>>> import numpy as np
>>> np.set_printoptions(precision=3, suppress=True, linewidth=200, sign=" ")
>>> tidy = lambda a: np.round(a, 3) + 0
>>> K = np.load("data.npy")
>>> print(K)
[[-2.7  -4.59 -0.27 -1.89 -1.08 -1.35  0.    1.89  7.02 -0.27 -1.89  1.35  4.86]
 [-0.6  -1.02 -0.06 -0.42 -0.24 -0.3   0.    0.42  1.56 -0.06 -0.42  0.3   1.08]
 [ 0.    0.    0.    0.    0.    0.    0.    0.    0.    0.    0.    0.    0.  ]
 [-0.8  -1.36 -0.08 -0.56 -0.32 -0.4   0.    0.56  2.08 -0.08 -0.56  0.4   1.44]
 [-0.5  -0.85 -0.05 -0.35 -0.2  -0.25  0.    0.35  1.3  -0.05 -0.35  0.25  0.9 ]
 [-2.8  -4.76 -0.28 -1.96 -1.12 -1.4   0.    1.96  7.28 -0.28 -1.96  1.4   5.04]
 [ 0.7   1.19  0.07  0.49  0.28  0.35  0.   -0.49 -1.82  0.07  0.49 -0.35 -1.26]
 [ 0.7   1.19  0.07  0.49  0.28  0.35  0.   -0.49 -1.82  0.07  0.49 -0.35 -1.26]
 [ 1.3   2.21  0.13  0.91  0.52  0.65  0.   -0.91 -3.38  0.13  0.91 -0.65 -2.34]
 [ 0.3   0.51  0.03  0.21  0.12  0.15  0.   -0.21 -0.78  0.03  0.21 -0.15 -0.54]
 [-0.7  -1.19 -0.07 -0.49 -0.28 -0.35  0.    0.49  1.82 -0.07 -0.49  0.35  1.26]]
>>> # rows 6 and 7 are equal
>>> U, sigma, vt = np.linalg.svd(K)
>>> vecs = vt[:(sigma > 1e-8).sum()]
>>> rng = np.random.default_rng(45725)
>>> vec = K[9] + 4 * K[5] + rng.integers(2) * np.eye(13)[5]
>>> print(tidy(vec))
[-10.9  -18.53  -1.09  -7.63  -4.36  -4.45   0.     7.63  28.34  -1.09  -7.63   5.45  19.62]
>>> print(tidy(np.diag(vecs.T @ vecs)))
[ 0.062  0.18   0.001  0.031  0.01   0.016  0.     0.031  0.421  0.001  0.031  0.016  0.202]
>>> print(np.allclose(K[:-1].T @ np.linalg.lstsq(K[:-1].T, K[-1])[0], K[-1]))
True
>>> r = np.linalg.matrix_rank(K)
>>> print(r)
1
>>> ns = np.linalg.svd(K)[2][r:].T
>>> print([int(np.linalg.matrix_rank(K[:, :j + 1])) for j in range(13)])
[1, 1, 1, 1, 1, 1, 1, 1, 1, 1, 1, 1, 1]
>>> print(np.allclose(K @ ns, 0))
True
>>> W0 = np.array([[2, 4, 2, 4, 2, 4],
...     [2, 2, 2, 2, 2, 2],
...     [2, 2, 2, 2, 2, 2],
...     [2, 4, 2, 4, 2, 4],
...     [2, 2, 2, 2, 2, 2],
...     [2, 2, 2, 2, 2, 2]])
>>> # columns 0 and 2 are equal
>>> U, sigma, vt = np.linalg.svd(W0)
>>> print(np.argmax(sigma[:-1] / (sigma[1:] + 1e-6)) + 1)
2
>>> print(tidy(sigma))
[ 14.51    2.339   0.      0.      0.      0.   ]
>>> Y = U[:, :2] @ np.diag(sigma[:2]) @ vt[:2]
>>> print(tidy(np.linalg.norm(W0 - Y) / np.linalg.norm(W0)))
0.0
>>> print(np.linalg.matrix_rank(Y))
2
>>> print(np.linalg.matrix_rank(W0, rtol=0.05))
2
>>> z = rng.permutation(6)
>>> print(z)
[ 2  0  1  4  5  3]
>>> Y = W0[z][:, z]
>>> print(np.trace(Y))
14
>>> print(tidy(np.linalg.det(Y)), tidy(np.linalg.det(W0[z])))
0.0 0.0
>>> print(np.diag(Y))
[ 2  2  2  2  2  4]
>>> print([round(float(x), 3) for x in np.linalg.svd(W0, compute_uv=False)[:3]])
[14.51, 2.339, 0.0]
>>> print(np.linalg.matrix_rank(W0, rtol=0.1))
2
>>> print(np.argsort(-np.linalg.norm(W0, axis=0).round(6), kind="stable")[:3])
[ 1  3  5]
>>> print(np.linalg.cond(W0) > 100)
True
>>> print(tidy(np.linalg.norm(W0, 2) / np.linalg.norm(W0)))
0.987
>>> U, sigma, vt = np.linalg.svd(W0)
>>> vecs = vt[:(sigma > 1e-8).sum()]
>>> vec = W0[0] + 3 * W0[3] + rng.integers(2) * np.eye(6)[0]
>>> print(vec)
[  8.  16.   8.  16.   8.  16.]
>>> print(tidy(np.diag(vecs.T @ vecs)))
[ 0.333  0.333  0.333  0.333  0.333  0.333]
>>> print(tidy(np.linalg.norm(vec - vecs.T @ vecs @ vec)))
0.0
>>> print(np.allclose(vecs.T @ vecs @ vec, vec))
True
>>> feats = np.load("out19.npy")
>>> print(feats)
[[ 0  0  0 -1]
 [ 0 -1 -3  1]
 [ 0  0  1  0]
 [-3  0  0  0]
 [ 0 -2  0  0]
 [-1  0  0  0]]
>>> vec = np.array([0, 3, 2, 1])
>>> rhs = feats @ vec
>>> print(tidy(np.linalg.lstsq(feats, rhs)[0]))
[ 0.  3.  2.  1.]
>>> rhs = rhs + 0.3 * rng.normal(size=6)
>>> print(tidy(rhs))
[-0.696 -7.617  1.888 -0.144 -6.114  0.328]
>>> beta, *_ = np.linalg.lstsq(feats, rhs)
>>> print([round(float(np.linalg.norm(np.linalg.solve(feats.T @ feats + lam * np.eye(4), feats.T @ rhs))), 2) for lam in (0, 1, 10, 100)])
[3.6, 3.0, 1.53, 0.29]
>>> print(tidy(np.linalg.norm(rhs - feats @ beta)))
0.376
>>> print(beta.round())
[ 0.  3.  2.  1.]
>>> Q, R = np.linalg.qr(feats)
>>> print(tidy(np.abs(np.diag(R))))
[ 3.162  2.236  2.864  1.048]
>>> U, sigma, vt = np.linalg.svd(K)
>>> print(np.argmax(sigma[:-1] / (sigma[1:] + 1e-6)) + 1)
1
>>> Y = U[:, :1] @ np.diag(sigma[:1]) @ vt[:1]
>>> print(tidy(np.linalg.norm(K - Y) / np.linalg.norm(K)))
0.0
>>> print(tidy(np.linalg.norm(K - Y, 2)), tidy(sigma[1]))
0.0 0.0
>>> print(np.linalg.matrix_rank(K, rtol=0.05))
1
>>> W = np.array([[5, 0], [-1, 5], [2, -1], [0, -3]])
>>> beta = np.array([0, 2])
>>> hid = np.maximum(feats @ W + beta, 0)
>>> print(hid)
[[ 0  5]
 [ 0  0]
 [ 2  1]
 [ 0  2]
 [ 2  0]
 [ 0  2]]
>>> print(tidy((hid > 0).mean(axis=0)))
[ 0.333  0.667]
>>> basis = np.array([[0, 1], [3, 0]])
>>> print(W @ basis)
[[ 0  5]
 [15 -1]
 [-3  2]
 [-9  0]]
>>> print((hid @ basis).round(6).argmax(axis=1))
[ 0  0  0  0  1  0]
>>> m1 = np.array([[1, 0, 0, 0, 0, 0],
...     [2, 0, 0, 0, 0, 0],
...     [0, 0, 0, 0, 0, 0],
...     [0, 0, 1, 0, 0, 0],
...     [0, 0, 2, 0, 0, 0],
...     [0, 0, 0, 0, 0, 0],
...     [0, 0, 0, 0, 1, 0],
...     [0, 0, 0, 0, 2, 0],
...     [0, 0, 0, 0, 0, 0]])
>>> # columns 1 and 3 are equal
>>> U, sigma, vt = np.linalg.svd(m1)
>>> print(np.argmax(sigma[:-1] / (sigma[1:] + 1e-6)) + 1)
3
>>> Y = U[:, :3] @ np.diag(sigma[:3]) @ vt[:3]
>>> print(tidy(Y))
[[ 1.  0.  0.  0.  0.  0.]
 [ 2.  0.  0.  0.  0.  0.]
 [ 0.  0.  0.  0.  0.  0.]
 [ 0.  0.  1.  0.  0.  0.]
 [ 0.  0.  2.  0.  0.  0.]
 [ 0.  0.  0.  0.  0.  0.]
 [ 0.  0.  0.  0.  1.  0.]
 [ 0.  0.  0.  0.  2.  0.]
 [ 0.  0.  0.  0.  0.  0.]]
>>> print(np.linalg.matrix_rank(m1, rtol=0.05))
3
>>> print(tidy(np.linalg.norm(m1 - Y, 2)), sigma[3])
0.0 0.0
>>> print(np.linalg.matrix_rank(Y))
3
>>> print(tidy(np.abs(m1 - Y).max()))
0.0
>>> U, sigma, vt = np.linalg.svd(m1)
>>> vecs = vt[:(sigma > 1e-8).sum()]
>>> vec = m1[4] + 3 * m1[1] + rng.integers(2) * np.eye(6)[3]
>>> print(vec)
[ 6.  0.  2.  0.  0.  0.]
>>> print(tidy(np.linalg.norm(vec - vecs.T @ vecs @ vec)))
0.0
>>> print(np.diag(vecs.T @ vecs))
[ 1.  0.  1.  0.  1.  0.]
>>> J = np.array([[-0.46, 0.83, 0.15, -0.91, 1.74, -0.76, -0.05],
...     [1.52, -0.46, 3.7, 0.42, 1.12, -1.88, 1.1],
...     [0.15, 1.35, 2.93, -1.54, 4.31, -2.87, 0.68],
...     [-0.26, -0.17, -1.09, 0.21, -0.94, 0.8, -0.29],
...     [0.88, 0.01, 2.65, -0.07, 1.48, -1.62, 0.75],
...     [-0.58, 0.59, -0.65, -0.63, 0.82, -0.08, -0.25],
...     [2.21, -3.28, 0.58, 3.57, -6.23, 2.29, 0.53],
...     [0.84, -0.42, 1.74, 0.42, 0.12, -0.72, 0.54],
...     [0.58, -0.59, 0.65, 0.63, -0.82, 0.08, 0.25]])
>>> # rank 2
>>> U, sigma, vt = np.linalg.svd(J)
>>> vecs = vt[:(sigma > 1e-8).sum()]
>>> vec = J[8] + 3 * J[7] + rng.integers(2) * np.eye(7)[4]
>>> print(tidy(vec))
[ 3.1  -1.85  5.87  1.89 -0.46 -2.08  1.87]
>>> print(tidy(np.linalg.norm(vec - vecs.T @ vecs @ vec)))
0.0
>>> print(np.allclose(vecs.T @ vecs @ vec, vec))
True
>>> print(tidy(J.sum(axis=0)))
[ 4.88 -2.14 10.66  2.1   1.6  -4.76  3.26]
>>> print(tidy(J.mean(axis=0)))
[ 0.542 -0.238  1.184  0.233  0.178 -0.529  0.362]
>>> print(np.unravel_index(np.abs(J).argmax(), J.shape))
(np.int64(6), np.int64(4))
>>> print(np.linalg.matrix_rank(J))
2
>>> print(tidy(np.linalg.svd(J, compute_uv=False)))
[ 10.821   7.021   0.      0.      0.      0.      0.   ]
>>> print(tidy(np.linalg.norm(J)))
12.9
>>> th = np.radians(60)
>>> R = np.eye(7)
>>> R[3, 3] = R[1, 1] = np.cos(th)
>>> R[3, 1], R[1, 3] = -np.sin(th), np.sin(th)
>>> print(tidy(R))
[[ 1.     0.     0.     0.     0.     0.     0.   ]
 [ 0.     0.5    0.     0.866  0.     0.     0.   ]
 [ 0.     0.     1.     0.     0.     0.     0.   ]
 [ 0.    -0.866  0.     0.5    0.     0.     0.   ]
 [ 0.     0.     0.     0.     1.     0.     0.   ]
 [ 0.     0.     0.     0.     0.     1.     0.   ]
 [ 0.     0.     0.     0.     0.     0.     1.   ]]
>>> Y = J @ R.T
>>> print(np.allclose(np.linalg.norm(J, axis=1), np.linalg.norm(Y, axis=1)))
True
>>> print(tidy(np.abs(Y - J).max(axis=0)))
[ 0.     4.732  0.     1.056  0.     0.     0.   ]
>>> print(tidy(np.linalg.svd(J, compute_uv=False)), tidy(np.linalg.svd(Y, compute_uv=False)))
[ 10.821   7.021   0.      0.      0.      0.      0.   ] [ 10.821   7.021   0.      0.      0.      0.      0.   ]
>>> r = np.linalg.matrix_rank(J)
>>> print(r)
2
>>> ns = np.linalg.svd(J)[2][r:].T
>>> print([int(np.linalg.matrix_rank(np.delete(J, i, axis=0))) for i in range(9)])
[2, 2, 2, 2, 2, 2, 2, 2, 2]
>>> U, sigma, vt = np.linalg.svd(J)
>>> print(np.argmax(sigma[:-1] / (sigma[1:] + 1e-6)) + 1)
2
>>> print(tidy(sigma))
[ 10.821   7.021   0.      0.      0.      0.      0.   ]
>>> Y = U[:, :2] @ np.diag(sigma[:2]) @ vt[:2]
>>> print(np.linalg.matrix_rank(Y))
2
>>> print(tidy(np.linalg.norm(J - Y, 2)), tidy(sigma[2]))
0.0 0.0
>>> print(tidy(np.abs(J - Y).max()))
0.0
>>> print(tidy(Y))
[[-0.46  0.83  0.15 -0.91  1.74 -0.76 -0.05]
 [ 1.52 -0.46  3.7   0.42  1.12 -1.88  1.1 ]
 [ 0.15  1.35  2.93 -1.54  4.31 -2.87  0.68]
 [-0.26 -0.17 -1.09  0.21 -0.94  0.8  -0.29]
 [ 0.88  0.01  2.65 -0.07  1.48 -1.62  0.75]
 [-0.58  0.59 -0.65 -0.63  0.82 -0.08 -0.25]
 [ 2.21 -3.28  0.58  3.57 -6.23  2.29  0.53]
 [ 0.84 -0.42  1.74  0.42  0.12 -0.72  0.54]
 [ 0.58 -0.59  0.65  0.63 -0.82  0.08  0.25]]
>>> mat = np.load("block17.npy")
>>> print(mat)
[[  2   3   2   2   1   1   0   3   2   1   3   0]
 [  6   7   7   2   3   5   0   4   6   3   4   4]
 [ 11   8  10   4   5  10   3   6  11   5   7   9]
 [ 11  11  12   4  10  13   7  11  14   8   9  10]
 [ 15  11  14   5  12  14  11  13  16  10  12  13]
 [ 16  13  14  10  16  18  14  16  21  12  15  16]
 [ 17  18  14  15  17  23  16  19  22  15  18  19]
 [ 18  18  19  17  21  23  17  20  23  17  20  20]
 [ 23  19  19  18  23  26  17  24  27  18  22  21]
 [ 27  23  20  18  27  28  21  28  28  20  27  25]
 [ 29  27  22  20  29  31  24  28  32  24  30  25]
 [ 34  27  22  20  30  33  25  29  32  27  33  28]
 [ 35  32  23  22  31  34  29  33  36  32  35  29]
 [ 40  32  26  23  35  36  34  38  37  32  38  31]
 [ 41  33  31  28  40  37  34  38  37  36  42  31]]
>>> vec = np.array([-5, -1, 6, 3, 7, -7, 3, 7, -2, 5, -8, 6])
>>> rhs = mat @ vec
>>> print(tidy(np.linalg.pinv(mat) @ mat))
[[ 1.  0.  0.  0.  0.  0.  0.  0.  0.  0.  0.  0.]
 [ 0.  1.  0.  0.  0.  0.  0.  0.  0.  0.  0.  0.]
 [ 0.  0.  1.  0.  0.  0.  0.  0.  0.  0.  0.  0.]
 [ 0.  0.  0.  1.  0.  0.  0.  0.  0.  0.  0.  0.]
 [ 0.  0.  0.  0.  1.  0.  0.  0.  0.  0.  0.  0.]
 [ 0.  0.  0.  0.  0.  1.  0.  0.  0.  0.  0.  0.]
 [ 0.  0.  0.  0.  0.  0.  1.  0.  0.  0.  0.  0.]
 [ 0.  0.  0.  0.  0.  0.  0.  1.  0.  0.  0.  0.]
 [ 0.  0.  0.  0.  0.  0.  0.  0.  1.  0.  0.  0.]
 [ 0.  0.  0.  0.  0.  0.  0.  0.  0.  1.  0.  0.]
 [ 0.  0.  0.  0.  0.  0.  0.  0.  0.  0.  1.  0.]
 [ 0.  0.  0.  0.  0.  0.  0.  0.  0.  0.  0.  1.]]
>>> print(tidy(np.linalg.lstsq(mat, rhs)[0]))
[-5. -1.  6.  3.  7. -7.  3.  7. -2.  5. -8.  6.]
>>> try:
...     np.linalg.solve(mat, rhs)
... except np.linalg.LinAlgError as e:
...     print("failed:", e)
... 
failed: Last 2 dimensions of the array must be square
>>> rhs = rhs + 0.02 * rng.normal(size=15)
>>> print(tidy(rhs))
[   2.984   19.986   25.981   94.989  123.02   155.     165.995  232.978  217.989  245.985  240.008  226.999  275.993  322.027  376.999]
>>> beta, *_ = np.linalg.lstsq(mat, rhs)
>>> print(tidy(np.linalg.norm(rhs - mat @ beta)))
0.019
